In [1]: import numpy as np

In [2]: import numpy.linalg as la

In [3]: np.set_printoptions(suppress=True, linewidth=200)

In [4]: tidy = lambda a: np.round(a, 2) + 0

In [5]: Q, _ = la.qr(np.array([[-1.2, -0.4, -0.2, -0.3],
   ...:     [-0.6, 1.1, 0.4, 2.3],
   ...:     [-0.7, -0.1, 1.1, 1.7],
   ...:     [1.6, 1.4, -0.7, -0.3]]))

In [6]: W0 = -1 * Q

In [7]: tidy(W0)
Out[7]: 
array([[ 0.54,  0.08, -0.64, -0.54],
       [ 0.27,  0.88,  0.02,  0.39],
       [ 0.32,  0.13,  0.76, -0.56],
       [-0.73,  0.45, -0.14, -0.5 ]])

In [8]: x = np.array([-2, 0, -2, 1])

In [9]: rhs = W0 @ x

In [10]: c, lr = np.zeros(4), 1 / la.norm(W0, 2) ** 2

In [11]: for i in range(300):
    ...:     c -= lr * W0.T @ (W0 @ c - rhs)
    ...:     if i % 50 == 0: print(i, round(la.norm(W0 @ c - rhs), 2))
    ...: 
0 0.0
50 0.0
100 0.0
150 0.0
200 0.0
250 0.0

In [12]: tidy(c)
Out[12]: array([-2.,  0., -2.,  1.])

In [13]: tidy(la.cond(W0))
Out[13]: np.float64(1.0)

In [14]: K = np.array([[0, 3, 0, 0], [2, -2, 0, -1], [-1, 1, 1, -3], [2, 2, 1, 1]])

In [15]: K[:, 0] = 3 * K[:, 1]

In [16]: K
Out[16]: 
array([[ 9,  3,  0,  0],
       [-6, -2,  0, -1],
       [ 3,  1,  1, -3],
       [ 6,  2,  1,  1]])

In [17]: U, sv = la.svd(K)
ValueError: too many values to unpack (expected 2)


In [18]: U, sv, vt = la.svd(K, full_matrices=False)

In [19]: tidy(np.abs(vt[0]))
Out[19]: array([0.95, 0.32, 0.05, 0.02])

In [20]: tidy(np.cumsum(sv ** 2) / np.sum(sv ** 2))
Out[20]: array([0.94, 0.99, 1.  , 1.  ])

In [21]: np.abs(U[:, 0]).round(6).argmax()
Out[21]: np.int64(0)

In [22]: tidy(np.sqrt((sv ** 2).sum())), tidy(la.norm(K))
Out[22]: (np.float64(13.89), np.float64(13.89))

In [23]: tidy(vt @ vt.T)
Out[23]: 
array([[1., 0., 0., 0.],
       [0., 1., 0., 0.],
       [0., 0., 1., 0.],
       [0., 0., 0., 1.]])

In [24]: tidy(sv)
Out[24]: array([13.44,  3.38,  1.01,  0.  ])

In [25]: rank = la.matrix_rank(K)

In [26]: rank
Out[26]: np.int64(3)

In [27]: null = la.svd(K)[2][rank:].T

In [28]: tidy(null[:, 0] / null[np.abs(null[:, 0]).round(6).argmax(), 0])
Out[28]: array([-0.33,  1.  ,  0.  ,  0.  ])

In [29]: [int(la.matrix_rank(K[:, :j + 1])) for j in range(4)]
Out[29]: [1, 1, 2, 3]

In [30]: tidy(K @ null)
Out[30]: 
array([[0.],
       [0.],
       [0.],
       [0.]])

In [31]: null.shape
Out[31]: (4, 1)

In [32]: tidy(null @ null.T)
Out[32]: 
array([[ 0.1, -0.3,  0. ,  0. ],
       [-0.3,  0.9,  0. ,  0. ],
       [ 0. ,  0. ,  0. ,  0. ],
       [ 0. ,  0. ,  0. ,  0. ]])

In [33]: A = np.load("w.npy")

In [34]: A
Out[34]: 
array([[-6,  9, -4,  4],
       [ 4, -8, -7,  3]])

In [35]: hat = np.triu(np.array([[0, 2, 3, 5], [2, 3, 1, 1], [5, 2, 4, 5], [3, 0, 4, 0]]), 1) + np.eye(4)

In [36]: M2 = hat @ K @ la.inv(hat)

In [37]: la.matrix_rank(M2)
Out[37]: np.int64(3)

In [38]: hat @ K - K @ hat
Out[38]: 
array([[ 27.,  -9., -22., -54.],
       [  9.,  15.,  22.,  30.],
       [ 30.,   4.,  -5., -16.],
       [  0., -12., -20., -37.]])

In [39]: M2
Out[39]: 
array([[ 36., -60., -40.,  74.],
       [  3.,  -5.,  -2.,  -3.],
       [ 33., -55., -38.,  82.],
       [  6., -10.,  -7.,  16.]])

In [40]: tidy(la.det(M2))
Out[40]: np.float64(0.0)

In [41]: tidy(la.norm(A, 2))
Out[41]: np.float64(14.13)

In [42]: tidy(la.norm(A, axis=0))
Out[42]: array([ 7.21, 12.04,  8.06,  5.  ])

In [43]: tidy(la.norm(A[0], 1)), tidy(la.norm(A[0], np.inf))
Out[43]: (np.float64(23.0), np.float64(9.0))

In [44]: tidy(la.norm(A, "nuc"))
Out[44]: np.float64(23.47)

In [45]: tidy(la.norm(A, axis=1))
Out[45]: array([12.21, 11.75])

In [46]: la.norm(A, axis=1).argmax()
Out[46]: np.int64(0)

In [47]: feats = np.load("m.npy")

In [48]: feats
Out[48]: 
array([[5., 1.],
       [1., 5.]])

In [49]: Q = feats.astype(float).copy()

In [50]: for j in range(2):
    ...:     Q[:, j] -= Q[:, :j] @ (Q[:, :j].T @ Q[:, j])
    ...:     Q[:, j] /= la.norm(Q[:, j])
    ...: 

In [51]: tidy(Q.T @ Q)
Out[51]: 
array([[1., 0.],
       [0., 1.]])

In [52]: tidy(Q.T @ feats)
Out[52]: 
array([[5.1 , 1.96],
       [0.  , 4.71]])

In [53]: tidy(Q)
Out[53]: 
array([[ 0.98, -0.2 ],
       [ 0.2 ,  0.98]])

In [54]: feats.ravel(order="F")
Out[54]: array([5., 1., 1., 5.])

In [55]: feats.reshape(2, -1)
Out[55]: 
array([[5., 1.],
       [1., 5.]])

In [56]: feats.reshape(-1, 2)
Out[56]: 
array([[5., 1.],
       [1., 5.]])

In [57]: blk = feats.reshape(2, 2, -1)

In [58]: np.swapaxes(blk, 1, 2)[1]
Out[58]: array([[1., 5.]])

In [59]: np.einsum("ihd,ihd->ih", blk, blk)
Out[59]: 
array([[25.,  1.],
       [ 1., 25.]])

In [60]: blk.shape
Out[60]: (2, 2, 1)

In [61]: blk[:, 0]
Out[61]: 
array([[5.],
       [1.]])

In [62]: u, r1 = K[2], K[0]

In [63]: u @ r1
Out[63]: np.int64(30)

In [64]: u @ u
Out[64]: np.int64(20)

In [65]: pr = (u @ r1) / (u @ u) * u

In [66]: la.matrix_rank(np.outer(u, r1))
Out[66]: np.int64(1)
